$ python3 -q
>>> import numpy as np
>>> np.set_printoptions(precision=2, suppress=True, linewidth=200)
>>> arr = np.load("w.npy")
>>> arr
array([[ 0.31,  0.  , -0.95],
       [ 0.  ,  1.  ,  0.  ],
       [ 0.95,  0.  ,  0.31]])
>>> arr.sum(axis=1)
array([-0.64,  1.  ,  1.26])
>>> np.abs(arr).max()
np.float64(1.0)
>>> arr - arr[0]
array([[ 0.  ,  0.  ,  0.  ],
       [-0.31,  1.  ,  0.95],
       [ 0.64,  0.  ,  1.26]])
>>> Q = arr.astype(float).copy()
>>> for j in range(3):
...     Q[:, j] -= Q[:, :j] @ (Q[:, :j].T @ Q[:, j])
...     Q[:, j] /= np.linalg.norm(Q[:, j])
... 
>>> np.round(Q.T @ Q, 2) + 0
array([[1., 0., 0.],
       [0., 1., 0.],
       [0., 0., 1.]])
>>> np.round(Q.T @ arr, 2) + 0
array([[1., 0., 0.],
       [0., 1., 0.],
       [0., 0., 1.]])
>>> J = np.load("case17.npy")
>>> J
array([[-2.,  1.,  1.,  1.],
       [ 1., -2.,  1.,  1.],
       [ 1.,  1., -2.,  1.],
       [ 1.,  1.,  1., -2.]])
>>> vec = np.array([-2, 1, 1])
>>> np.sort(np.abs(np.degrees(np.angle(np.linalg.eigvals(arr)))))
array([ 0., 72., 72.])
>>> arr.T @ (arr @ vec)
array([-2.,  1.,  1.])
>>> 3 - np.linalg.matrix_rank(arr - np.eye(3), tol=1e-8)
np.int64(1)
>>> np.linalg.inv(arr)
array([[ 0.31,  0.  ,  0.95],
       [ 0.  ,  1.  ,  0.  ],
       [-0.95, -0.  ,  0.31]])
>>> evals, evecs = np.linalg.eigh(J)
>>> vec = np.array([1, 9, 9, 5])
>>> (np.sign(evecs[:, -1].round(6)) == np.sign(evecs[0, -1].round(6))).astype(int)
array([1, 1, 1, 1])
>>> evecs * np.abs(evals) @ evecs.T
array([[ 2.5, -0.5, -0.5, -0.5],
       [-0.5,  2.5, -0.5, -0.5],
       [-0.5, -0.5,  2.5, -0.5],
       [-0.5, -0.5, -0.5,  2.5]])
>>> np.abs(J).sum(axis=1).max(), round(float(np.abs(evals).max()), 2)
(np.float64(5.0), 3.0)
>>> evecs * np.maximum(evals, 0) @ evecs.T
array([[0.25, 0.25, 0.25, 0.25],
       [0.25, 0.25, 0.25, 0.25],
       [0.25, 0.25, 0.25, 0.25],
       [0.25, 0.25, 0.25, 0.25]])
>>> feats = np.array([[1, -2, 4], [1, -1, 1], [1, 0, 0], [1, 1, 1]])
>>> vec = np.array([0, 1, 1])
>>> rhs = feats @ vec
>>> np.round(np.linalg.solve(feats.T @ feats, feats.T @ rhs), 2) + 0
array([0., 1., 1.])
>>> np.round(np.linalg.pinv(feats) @ feats, 2) + 0
array([[1., 0., 0.],
       [0., 1., 0.],
       [0., 0., 1.]])
>>> rhs
array([2, 0, 0, 2])
>>> rng = np.random.default_rng(4)
>>> rhs = rhs + 0.02 * rng.normal(size=4)
>>> rhs.round(2) + 0
array([1.99, 0.  , 0.03, 2.01])
>>> beta, *_ = np.linalg.lstsq(feats, rhs)
>>> [round(float(np.linalg.norm(np.linalg.solve(feats.T @ feats + lam * np.eye(3), feats.T @ rhs))), 2) for lam in (0, 1, 10, 100)]
[1.41, 0.94, 0.38, 0.09]
>>> beta
array([0.02, 1.  , 0.99])
>>> w1 = np.array([[5, 9, 0, 9, 1, 8], [8, 7, 7, 5, 2, 9], [4, 2, 4, 5, 1, 8]])
>>> beta = np.array([5, 1, 4, -1, -3, 4])
>>> act = np.maximum(feats @ w1 + beta, 0)
>>> np.linalg.matrix_rank(act)
np.int64(4)
>>> Z = np.array([[-4, 5, 4],
...     [-5, -1, 1],
...     [3, -3, 1],
...     [4, -2, -4],
...     [4, -3, 1],
...     [-5, -5, -5]])
>>> (act @ Z).round(6).argmax(axis=1)
array([0, 1, 2, 2])
>>> act @ Z
array([[-100, -138, -152],
       [ -69,  -49,  -57],
       [-106,  -48,  -38],
       [-207, -138,  -94]])
>>> F = np.load("layer4.npy")
>>> F
array([[ 1.98,  3.69,  6.55],
       [ 1.12, -4.55,  2.95],
       [-5.18, -0.09,  3.15],
       [-6.11,  0.4 ,  2.25],
       [ 2.14, -4.07,  2.38],
       [-5.32,  0.73,  3.45],
       [-4.13, -1.2 ,  2.95],
       [-6.19,  0.9 ,  1.2 ],
       [ 2.61, -4.19,  1.15],
       [ 1.81, -2.98,  3.29]])
>>> P = np.triu(np.array([[2, 2, 2], [1, 2, 2], [1, 1, 1]]), 1) + np.eye(3)
>>> out = P @ arr @ np.linalg.inv(P)
>>> out
array([[ 2.21, -2.42,  0.09],
       [ 1.9 , -2.8 ,  2.42],
       [ 0.95, -1.9 ,  2.21]])
>>> np.poly(out)
array([ 1.  , -1.62,  1.62, -1.  ])
>>> np.linalg.matrix_rank(out)
np.int64(3)
>>> r0, v = out[1], out[0]
>>> round(float(r0 @ v), 2)
11.21
>>> np.round(r0 @ r0, 2)
np.float64(17.35)
>>> p = (r0 @ v) / (r0 @ r0) * r0
>>> v - p
array([ 0.98, -0.61, -1.48])
>>> p
array([ 1.23, -1.81,  1.57])
>>> K = np.load("run16.npy")
>>> K
array([[ 1,  1,  1],
       [ 3,  4,  1],
       [ 4,  5, -2],
       [ 6,  3, -1],
       [ 3,  1,  1],
       [ 4, -2, -2],
       [ 2, -4, -1],
       [ 3, -4, -4],
       [ 2, -6, -2],
       [ 2, -4,  1],
       [ 3, -5,  3],
       [ 0, -6,  4],
       [-1, -3,  1],
       [ 0, -4,  4],
       [-3, -1,  3],
       [ 0, -3,  0],
       [ 3, -6, -2],
       [ 4, -3, -1],
       [ 3, -6, -4],
       [ 2, -4, -7],
       [ 3, -6, -8],
       [ 1, -4, -7]])
>>> labels = K[:, 0] > np.median(K[:, 0])
>>> r0 = K[labels].mean(axis=0) - K[~labels].mean(axis=0)
>>> ((K - K.mean(axis=0)) @ r0 > 0).astype(int)
array([1, 1, 1, 1, 1, 1, 0, 1, 0, 0, 0, 0, 0, 0, 0, 0, 0, 1, 1, 1, 1, 1])
>>> round(float((((K - K.mean(axis=0)) @ r0 > 0) == labels).mean()), 2)
0.77
>>> data = np.load("block18.npy")
>>> data
array([[-0.23,  0.79, -0.57],
       [-0.11, -0.6 , -0.79],
       [-0.97, -0.12,  0.23]])
>>> out = data / np.linalg.norm(data, axis=1, keepdims=True)
>>> C2 = out @ out.T
>>> C2[1].round(2) + 0
array([0., 1., 0.])
>>> (C2 - 2 * np.eye(3)).round(6).argmax(axis=1)
array([1, 0, 0])
>>> out = np.linalg.inv(arr)
>>> out
array([[ 0.31,  0.  ,  0.95],
       [ 0.  ,  1.  ,  0.  ],
       [-0.95, -0.  ,  0.31]])
>>> round(np.linalg.slogdet(arr)[0], 2)
np.float64(1.0)
>>> np.round(np.linalg.det(arr) * np.linalg.det(out), 2)
np.float64(1.0)
>>> E = np.array([[-2, -2, -2], [-2, -4, -4], [-2, -4, -6]])
>>> labels = rng.permutation(3)
>>> out = E[:, labels] * rng.choice([-1, 1], 3)
>>> out
array([[-2, -2, -2],
       [-2, -4, -4],
       [-2, -4, -6]])
>>> U, _, Vt = np.linalg.svd(E.T @ out)
>>> labels
array([0, 1, 2])
>>> evals, evecs = np.linalg.eigh(E)
>>> vec = np.array([0, 2, 2])
>>> vec @ E @ vec / (vec @ vec), np.round(evals[0], 2), round(evals[-1], 2)
(np.float64(-9.0), np.float64(-10.1), np.float64(-0.62))
>>> vec @ E @ vec
np.int64(-72)
>>> np.linalg.eigvalsh(E[1:, 1:])
array([-9.12, -0.88])
>>> C2 = E.T @ E
>>> (E @ E.T).shape
(3, 3)
>>> np.linalg.matrix_rank(C2)
np.int64(3)
>>> np.linalg.svd(E, compute_uv=False) ** 2
array([101.97,   1.65,   0.38])
>>> np.diag(C2)
array([12, 36, 56])
>>> out = np.linalg.inv(E)
>>> np.linalg.inv(out)
array([[-2., -2., -2.],
       [-2., -4., -4.],
       [-2., -4., -6.]])
>>> np.round(np.linalg.slogdet(E)[0], 2)
np.float64(-1.0)
>>> (np.abs(out) > 1e-9).astype(int)
array([[1, 1, 0],
       [1, 1, 1],
       [0, 1, 1]])
>>> np.linalg.det(E) * out
array([[ 8., -4.,  0.],
       [-4.,  8., -4.],
       [ 0., -4.,  4.]])
>>> np.allclose(out, E.T)
False
>>> E @ out
array([[1., 0., 0.],
       [0., 1., 0.],
       [0., 0., 1.]])
>>> round(float(np.linalg.cond(E)), 2)
16.39
